$ python -q
>>> import numpy as np
>>> np.set_printoptions(precision=3, suppress=True, linewidth=200)
>>> data = np.load("layer12.npy")
>>> data.round(3) + 0
array([[  0.   ,   2.076,   0.342,   0.014,  -0.081,  -0.023],
       [  0.002,   0.827,   3.245,   0.007,  -0.101,   0.086],
       [  0.002,  -2.23 ,   0.564,  -0.004,  -0.006,   0.031],
       [ -0.001,  10.431,   0.962,  -0.012,   0.13 ,  -0.046],
       [  0.001,  -2.255,   0.759,  -0.014,  -0.074,   0.041],
       [  0.001,   3.013,   1.355,  -0.008,   0.061,   0.075],
       [  0.   ,  -0.759,   1.75 ,   0.   ,   0.079,   0.016],
       [ -0.002,   3.632,  -1.301,  -0.002,  -0.251,  -0.029],
       [  0.002,   1.28 ,  -0.041,   0.011,  -0.053,  -0.004],
       [  0.001,   1.928,   1.409,   0.003,  -0.042,  -0.093],
       [ -0.004,  -2.97 ,  -0.29 ,   0.011,   0.171,   0.016],
       [  0.003,   4.372,  -0.426,   0.015,  -0.376,  -0.057],
       [  0.001,   2.615,   0.333,   0.009,  -0.094,  -0.064],
       [  0.001,   2.433,   0.43 ,  -0.007,  -0.247,   0.007],
       [ -0.001,  -8.195,  -0.191,   0.011,  -0.064,   0.028],
       [ -0.001,  -1.028,   0.823,   0.008,   0.061,   0.038],
       [  0.001,  -8.525,   1.419,   0.   ,  -0.057,  -0.029],
       [  0.   ,   0.197,   1.305,   0.013,   0.028,   0.057],
       [  0.002,  10.144,  -1.585,  -0.006,  -0.041,   0.078],
       [  0.   ,   2.17 ,   1.399,   0.006,   0.161,   0.001],
       [  0.002,   3.451,   0.672,  -0.01 ,   0.065,  -0.005],
       [  0.001,  -6.314,   0.204,  -0.003,   0.004,   0.083],
       [  0.   ,  -1.281,   0.561,   0.004,   0.377,  -0.062],
       [  0.002,  -1.644,   0.477,   0.007,  -0.167,   0.046],
       [  0.003,   7.353,  -0.446,  -0.007,  -0.119,   0.001],
       [  0.001,  -1.249,   1.402,  -0.001,   0.016,   0.027],
       [ -0.004, -11.412,  -1.945,   0.008,   0.229,   0.019],
       [ -0.003,   0.68 ,   0.871,   0.004,  -0.125,   0.054],
       [ -0.001,   8.332,  -0.2  ,  -0.004,   0.198,   0.054],
       [ -0.001,   3.729,  -0.627,   0.007,  -0.186,   0.034],
       [  0.001,   1.074,   0.064,   0.001,   0.418,   0.049],
       [  0.001,  11.497,   0.027,   0.005,   0.252,  -0.06 ]])
>>> cov = np.cov(data, rowvar=False)
>>> round(float(np.corrcoef(data[:, 1], data[:, 4])[0, 1]), 3)
-0.043
>>> np.round(np.linalg.eigvalsh(cov)[::-1], 3) + 0
array([27.928,  1.063,  0.031,  0.002,  0.   ,  0.   ])
>>> np.corrcoef(data.T)
array([[ 1.   ,  0.285,  0.261, -0.208, -0.325, -0.072],
       [ 0.285,  1.   , -0.073, -0.266, -0.043, -0.197],
       [ 0.261, -0.073,  1.   , -0.057,  0.039,  0.075],
       [-0.208, -0.266, -0.057,  1.   , -0.086, -0.163],
       [-0.325, -0.043,  0.039, -0.086,  1.   ,  0.018],
       [-0.072, -0.197,  0.075, -0.163,  0.018,  1.   ]])
>>> cov.round(3) + 0
array([[ 0.   ,  0.003,  0.   ,  0.   ,  0.   ,  0.   ],
       [ 0.003, 27.922, -0.398, -0.011, -0.04 , -0.05 ],
       [ 0.   , -0.398,  1.069,  0.   ,  0.007,  0.004],
       [ 0.   , -0.011,  0.   ,  0.   ,  0.   ,  0.   ],
       [ 0.   , -0.04 ,  0.007,  0.   ,  0.031,  0.   ],
       [ 0.   , -0.05 ,  0.004,  0.   ,  0.   ,  0.002]])
>>> Xs = data - data.mean(axis=0)
>>> U, s, Vt = np.linalg.svd(Xs, full_matrices=False)
>>> s
array([29.424,  5.741,  0.981,  0.261,  0.042,  0.008])
>>> (np.sign(U[:, 0]) == np.sign(U[0, 0])).astype(int)
array([1, 0, 0, 1, 0, 1, 0, 1, 1, 1, 0, 1, 1, 1, 0, 0, 0, 0, 1, 1, 1, 0, 0, 0, 1, 0, 0, 0, 1, 1, 1, 1])
>>> np.linalg.matrix_rank(Xs)
np.int64(6)
>>> D = np.linalg.norm(data[:, None] - data[None], axis=-1)
>>> np.linalg.matrix_rank(D ** 2)
np.int64(8)
>>> D[6].round(6).argsort(kind="stable")[:4]
array([ 6, 25, 15, 17])
>>> z = data[:, 3] > np.median(data[:, 3])
>>> f = data[z].mean(axis=0) - data[~z].mean(axis=0)
>>> ((data - data.mean(axis=0)) @ f > 0).astype(int)
array([0, 1, 1, 0, 1, 0, 1, 0, 0, 0, 1, 0, 0, 0, 1, 1, 1, 1, 0, 0, 0, 1, 1, 1, 0, 1, 1, 1, 0, 0, 0, 0])
>>> C = data[[20, 12]].astype(float)
>>> for _ in range(3):
...     z = np.linalg.norm(data[:, None] - C, axis=-1).argmin(axis=1)
...     C = np.array([data[z == j].mean(axis=0) for j in range(2)])
... 
>>> z
array([1, 1, 1, 0, 1, 0, 1, 0, 1, 1, 1, 0, 0, 1, 1, 1, 1, 1, 0, 1, 0, 1, 1, 1, 0, 1, 1, 1, 0, 0, 1, 0])
>>> C[1] - C[0]
array([-0.001, -7.909,  0.806,  0.005,  0.058,  0.02 ])
>>> np.abs(C[1] - C[0]).argmax()
np.int64(1)
>>> ang = np.deg2rad(176)
>>> K = np.eye(2)
>>> K[np.ix_([1, 0], [1, 0])] = [[np.cos(ang), -np.sin(ang)], [np.sin(ang), np.cos(ang)]]
>>> K
array([[-0.998,  0.07 ],
       [-0.07 , -0.998]])
>>> # keeps lengths
>>> other = K / np.sqrt((K ** 2).mean(axis=1, keepdims=True))
>>> np.linalg.matrix_rank(other) == np.linalg.matrix_rank(K)
np.True_
>>> np.linalg.matrix_rank(K - K.mean(axis=1, keepdims=True))
np.int64(1)
>>> q, vecs = np.linalg.qr(K[:, :1])[0], np.linalg.qr(K[:, 1:])[0]
>>> s = np.linalg.svd(q.T @ vecs, compute_uv=False)
>>> s.round(3) + 0
array([0.])
>>> round(np.linalg.norm(q @ q.T - vecs @ vecs.T, 2), 3)
np.float64(1.0)
>>> np.degrees(np.arccos(s.clip(0, 1)))
array([90.])
>>> X = np.loadtxt("m.csv", delimiter=",")
>>> X
array([[ 1.5,  0.2,  1.1, -0.5, -0.5,  0.7],
       [ 1.7, -0.7,  0.3,  0.4,  0.3,  0.2]])
>>> w1 = np.array([[0, 1, 3], [2, 0, 2], [1, 0, 3], [1, 3, 1], [1, 2, 3], [3, 2, 2]])
>>> c = np.array([1, 0, 3])
>>> H = np.maximum(X @ w1 + c, 0)
>>> H
array([[ 3.6,  0.4, 10.6],
       [ 1.2,  3.9,  9.3]])
>>> C = np.array([[-1, 0, 1], [2, 1, 0], [-1, 0, 2]])
>>> H @ C
array([[-13.4,   0.4,  24.8],
       [ -2.7,   3.9,  19.8]])
>>> other = np.array([[4, -9, -5], [0, 5, -4], [-2, 2, 5]])
>>> np.vstack([H, other.T]).shape
(5, 3)
>>> np.einsum("ik,kj->ji", H, other)
array([[ -6.8, -13.8],
       [ -9.2,  27.3],
       [ 33.4,  24.9]])
>>> np.linalg.matrix_rank(np.vstack([H, other.T]))
np.int64(3)
>>> np.einsum("ij,ij->i", H, H)
array([125.48, 103.14])
>>> np.einsum("ij->j", H)
array([ 4.8,  4.3, 19.9])
>>> blk = np.stack([X, -1 * X, X[::-1]])
>>> np.linalg.matrix_rank(blk.reshape(3, -1))
np.int64(2)
>>> np.linalg.norm(blk, axis=(1, 2))
array([2.872, 2.872, 2.872])
>>> np.linalg.matrix_rank(blk)
array([2, 2, 2])
>>> (blk @ X.T).shape
(3, 2, 2)
>>> def softmax(z):
...     e = np.exp(z - z.max(axis=-1, keepdims=True))
...     return e / e.sum(axis=-1, keepdims=True)
... 
>>> softmax(X[0] + -3)
array([0.376, 0.102, 0.252, 0.051, 0.051, 0.169])
>>> np.round(softmax(10 * X[0]), 3) + 0
array([0.982, 0.   , 0.018, 0.   , 0.   , 0.   ])
>>> softmax(X).sum(axis=1)
array([1., 1.])
>>> S = X @ X.T / np.sqrt(6)
>>> softmax(S).round(6).argmax(axis=1)
array([0, 1])
